$ python -q
>>> import numpy as np
>>> np.set_printoptions(suppress=True, linewidth=120)
>>> J = np.load("a.npy")
>>> J
array([[  2.77,   6.35,   1.88,   7.47,   1.81],
       [  0.98, -11.77,   8.44,   6.33,  -3.36],
       [  6.4 ,  -2.29,   7.74,   1.52,  -1.58],
       [ 12.8 ,  -5.56,   8.5 ,   4.68,   0.1 ],
       [  6.5 ,   2.04,   4.17,  11.03,   1.65],
       [ -0.49,  -3.26,   1.03,  -2.21,   0.66],
       [  7.27,  -3.76,   6.26,   0.05,  -0.4 ],
       [ -3.91,  -4.71,  -0.04,   5.01,   0.9 ],
       [ -2.3 ,   4.61,  -1.98,  -2.97,   2.13],
       [  1.83, -11.57,  10.31,   3.09,  -4.65],
       [ -2.99,  -0.4 ,  -0.8 ,   0.09,   1.33],
       [  0.25,  -0.87,   0.55,  -0.45,   1.35],
       [  5.22,   1.66,   5.88,   2.57,  -0.57],
       [  9.53,   5.39,   2.96,   5.16,   2.97],
       [  9.79,  -0.71,   6.97,  -4.82,  -0.49],
       [  0.63,   4.29,  -0.81,  -1.84,   2.3 ]])
>>> Xs = (J - J.mean(axis=0)) / J.std(axis=0)
>>> np.argwhere(np.abs(Xs) > 2)
array([[4, 3],
       [9, 4]])
>>> np.round(Xs.std(axis=0), 2)
array([1., 1., 1., 1., 1.])
>>> c = np.linalg.lstsq(np.delete(Xs, 4, axis=1), Xs[:, 4])[0]
>>> c.round(2) + 0
array([ 0.74,  0.  , -1.32,  0.16])
>>> print(np.round(1 - np.var(Xs[:, 4] - np.delete(Xs, 4, axis=1) @ c), 2))
1.0
>>> labels = J[:, 3] > np.median(J[:, 3])
>>> u = J[labels].mean(axis=0) - J[~labels].mean(axis=0)
>>> ((J - J.mean(axis=0)) @ u > 0).astype(int)
array([1, 1, 1, 1, 1, 0, 1, 0, 0, 1, 0, 0, 1, 1, 0, 0])
>>> np.argsort(-np.abs(u).round(6), kind="stable")
array([3, 2, 0, 1, 4])
>>> labels.astype(int)
array([1, 1, 0, 1, 1, 0, 0, 1, 0, 1, 0, 0, 1, 1, 0, 0])
>>> th = np.radians(72)
>>> Rm = np.eye(5)
>>> Rm[0, 0] = Rm[2, 2] = np.cos(th)
>>> Rm[0, 2], Rm[2, 0] = -np.sin(th), np.sin(th)
>>> Rm.round(2)
array([[ 0.31,  0.  , -0.95,  0.  ,  0.  ],
       [ 0.  ,  1.  ,  0.  ,  0.  ,  0.  ],
       [ 0.95,  0.  ,  0.31,  0.  ,  0.  ],
       [ 0.  ,  0.  ,  0.  ,  1.  ,  0.  ],
       [ 0.  ,  0.  ,  0.  ,  0.  ,  1.  ]])
>>> B = J @ Rm.T
>>> np.allclose(np.linalg.norm(J, axis=1), np.linalg.norm(B, axis=1))
True
>>> np.allclose(J @ J.T, B @ B.T)
True
>>> T = np.stack([Rm, 3 * Rm, Rm[::-1]])
>>> T.shape
(3, 5, 5)
>>> np.round(np.einsum("bij,cij->bc", T, T), 2)
array([[ 5., 15.,  1.],
       [15., 45.,  3.],
       [ 1.,  3.,  5.]])
>>> np.round(np.linalg.norm(T, axis=(1, 2)), 2)
array([2.24, 6.71, 2.24])
>>> np.linalg.matrix_rank(T.reshape(3, -1))
np.int64(2)
>>> C = J[[7, 4]].astype(float)
>>> for _ in range(7):
...     labels = np.linalg.norm(J[:, None] - C, axis=-1).argmin(axis=1)
...     C = np.array([J[labels == j].mean(axis=0) for j in range(2)])
... 
>>> labels
array([1, 0, 1, 1, 1, 0, 1, 0, 0, 0, 0, 0, 1, 1, 1, 0])
>>> np.round(C[1] - C[0], 2)
array([8.28, 3.35, 3.46, 2.58, 0.35])
>>> print(np.bincount(labels))
[8 8]
>>> np.abs(C[1] - C[0]).argmax()
np.int64(0)
